% ipython --no-banner

In [1]: import numpy as np

In [2]: np.set_printoptions(precision=2, suppress=True, linewidth=200)

In [3]: tidy = lambda a: np.round(a, 2) + 0

In [4]: W0 = np.load("a.npy")

In [5]: W0
Out[5]: 
array([[ 0, -6,  6,  0,  0,  0],
       [-4,  0,  6,  0,  0,  0],
       [ 4,  0,  4,  0,  0,  0],
       [ 0,  6, -6,  0,  3, -3],
       [ 4,  0, -6,  2,  0, -3],
       [-4,  0, -4, -2,  0, -2]])

In [6]: B = np.linalg.inv(W0)

In [7]: tidy(W0 @ B)
Out[7]: 
array([[1., 0., 0., 0., 0., 0.],
       [0., 1., 0., 0., 0., 0.],
       [0., 0., 1., 0., 0., 0.],
       [0., 0., 0., 1., 0., 0.],
       [0., 0., 0., 0., 1., 0.],
       [0., 0., 0., 0., 0., 1.]])

In [8]: np.allclose(B, W0.T)
Out[8]: False

In [9]: tidy(np.linalg.det(W0) * np.linalg.det(B))
Out[9]: np.float64(1.0)

In [10]: tidy(np.linalg.cond(W0))
Out[10]: np.float64(10.8)

In [11]: tidy(np.linalg.inv(B))
Out[11]: 
array([[ 0., -6.,  6.,  0.,  0.,  0.],
       [-4.,  0.,  6.,  0.,  0.,  0.],
       [ 4.,  0.,  4.,  0.,  0.,  0.],
       [ 0.,  6., -6.,  0.,  3., -3.],
       [ 4.,  0., -6.,  2.,  0., -3.],
       [-4.,  0., -4., -2.,  0., -2.]])

In [12]: tidy(np.linalg.det(W0) * B)
Out[12]: 
array([[    0.,   720., -1080.,     0.,     0.,     0.],
       [ 1200.,  -720.,  -720.,     0.,     0.,     0.],
       [    0.,  -720.,  -720.,     0.,     0.,     0.],
       [    0., -1440.,  2160.,     0., -1440.,  2160.],
       [-2400.,  1440.,  1440., -2400.,  1440.,  1440.],
       [    0.,  1440.,  1440.,     0.,  1440.,  1440.]])

In [13]: O, R = np.linalg.qr(W0)

In [14]: tidy(np.trace(O @ O.T))
Out[14]: np.float64(6.0)

In [15]: tidy(O @ R)
Out[15]: 
array([[ 0., -6.,  6.,  0.,  0.,  0.],
       [-4.,  0.,  6.,  0.,  0.,  0.],
       [ 4.,  0.,  4.,  0.,  0.,  0.],
       [ 0.,  6., -6.,  0.,  3., -3.],
       [ 4.,  0., -6.,  2.,  0., -3.],
       [-4.,  0., -4., -2.,  0., -2.]])

In [16]: tidy(R)
Out[16]: 
array([[ -8.  ,   0.  ,   2.  ,  -2.  ,   0.  ,   0.5 ],
       [  0.  ,   8.49,  -8.49,   0.  ,   2.12,  -2.12],
       [  0.  ,   0.  , -10.  ,   0.  ,   0.  ,  -2.5 ],
       [  0.  ,   0.  ,   0.  ,  -2.  ,   0.  ,   0.5 ],
       [  0.  ,   0.  ,   0.  ,   0.  ,   2.12,  -2.12],
       [  0.  ,   0.  ,   0.  ,   0.  ,   0.  ,  -2.5 ]])

In [17]: O.shape, R.shape
Out[17]: ((6, 6), (6, 6))

In [18]: rng = np.random.default_rng(64)

In [19]: B = W0 + rng.integers(-2, 3, (6, 1)) @ rng.integers(-2, 3, (1, 6))

In [20]: B
Out[20]: 
array([[ 0, -6,  6,  0,  0,  0],
       [-8, -2,  6,  4,  4, -4],
       [ 0, -2,  4,  4,  4, -4],
       [ 0,  6, -6,  0,  3, -3],
       [ 6,  1, -6,  0, -2, -1],
       [ 0,  2, -4, -6, -4,  2]])

In [21]: B - W0
Out[21]: 
array([[ 0,  0,  0,  0,  0,  0],
       [-4, -2,  0,  4,  4, -4],
       [-4, -2,  0,  4,  4, -4],
       [ 0,  0,  0,  0,  0,  0],
       [ 2,  1,  0, -2, -2,  2],
       [ 4,  2,  0, -4, -4,  4]])

In [22]: np.linalg.matrix_rank(B - W0, tol=1e-8)
Out[22]: np.int64(1)
